% ipython --no-banner

In [1]: import numpy as np

In [2]: from numpy import linalg as LA

In [3]: np.set_printoptions(precision=2, suppress=True, linewidth=100)

In [4]: arr = np.load("run4.npy")

In [5]: print(arr)
[[ 0  4  6 12]
 [ 0  6 16 11]
 [ 0  8 15  7]
 [ 0  4 11 11]
 [ 0  8 11 13]
 [ 0  4 14 13]
 [ 0  8 16 12]
 [ 0  6  8 10]
 [ 0  4  4 15]
 [ 0  6 12 17]
 [ 0  8  8 11]
 [ 0  8 16 12]
 [ 0  4  6 12]
 [ 0  4  4 15]
 [ 0  4  8  9]
 [ 0  8 15  7]
 [ 0  6  8 10]
 [ 0  6 10  7]
 [ 0  8 10  8]
 [ 0  6 13  9]
 [ 0  4  9 14]
 [ 0  4 14 13]
 [ 0  6 14 14]
 [ 0  4 10 19]
 [ 0  6  6 13]
 [ 0  4 10 19]
 [ 0  8 13 10]
 [ 0  6 16 11]
 [ 0  4 11 11]]

In [6]: # rows 6 and 11 are equal

In [7]: print(np.argsort(-LA.norm(arr, axis=0).round(6), kind="stable")[:3])
[3 2 1]

In [8]: mat = np.load("w.npy")

In [9]: print(mat)
[[ 4 -1  2  2 -2]
 [-1  4  2 -2  0]
 [ 2  2  4 -3 -4]
 [ 2 -2 -3  2  1]
 [-2  0 -4  1  4]]

In [10]: # symmetric, so the eigenvalues are real

In [11]: B = np.array([[5, 5, 3], [1, 5, 3]])

In [12]: C = np.kron(B, mat)

In [13]: print(np.round(LA.norm(C, 2), 2), round(LA.norm(B, 2) * LA.norm(mat, 2), 2))
96.37 96.37

In [14]: m1 = np.load("dump.npy")

In [15]: print(m1)
[[ 10  -6  -8  11 -12]
 [ -6  18  12  -3   0]
 [ -8  12  11  -8   5]
 [ 11  -3  -8  14 -14]
 [-12   0   5 -14  19]]

In [16]: # looks like rank 3

In [17]: print(np.round(np.poly(m1), 2) + 0)
[    1.   -72.  1238. -2664.     0.     0.]

In [18]: print(np.einsum("ii->", m1))
72

In [19]: print(round(float(LA.eigvals(m1).sum().real), 2))
72.0

In [20]: print(np.kron(np.eye(2, dtype=int), m1))
[[ 10  -6  -8  11 -12   0   0   0   0   0]
 [ -6  18  12  -3   0   0   0   0   0   0]
 [ -8  12  11  -8   5   0   0   0   0   0]
 [ 11  -3  -8  14 -14   0   0   0   0   0]
 [-12   0   5 -14  19   0   0   0   0   0]
 [  0   0   0   0   0  10  -6  -8  11 -12]
 [  0   0   0   0   0  -6  18  12  -3   0]
 [  0   0   0   0   0  -8  12  11  -8   5]
 [  0   0   0   0   0  11  -3  -8  14 -14]
 [  0   0   0   0   0 -12   0   5 -14  19]]

In [21]: print(round(LA.det(m1[::-1]), 2))
0.0

In [22]: print(m1 @ m1)
[[ 465 -297 -388  514 -542]
 [-297  513  420 -258  174]
 [-388  420  418 -394  358]
 [ 514 -258 -394  586 -634]
 [-542  174  358 -634  726]]

In [23]: print((m1 + m1.T) / 2)
[[ 10.  -6.  -8.  11. -12.]
 [ -6.  18.  12.  -3.   0.]
 [ -8.  12.  11.  -8.   5.]
 [ 11.  -3.  -8.  14. -14.]
 [-12.   0.   5. -14.  19.]]

In [24]: print(np.allclose(m1 @ m1.T, m1.T @ m1))
True

In [25]: print(round(np.abs(LA.eigvals(m1)).max(), 2))
46.72

In [26]: print(np.trace(m1))
72

In [27]: print(np.round(np.sort(np.abs(LA.eigvals(m1))), 2) + 0)
[ 0.    0.    2.5  22.77 46.72]

In [28]: print(np.allclose(m1, m1.T))
True
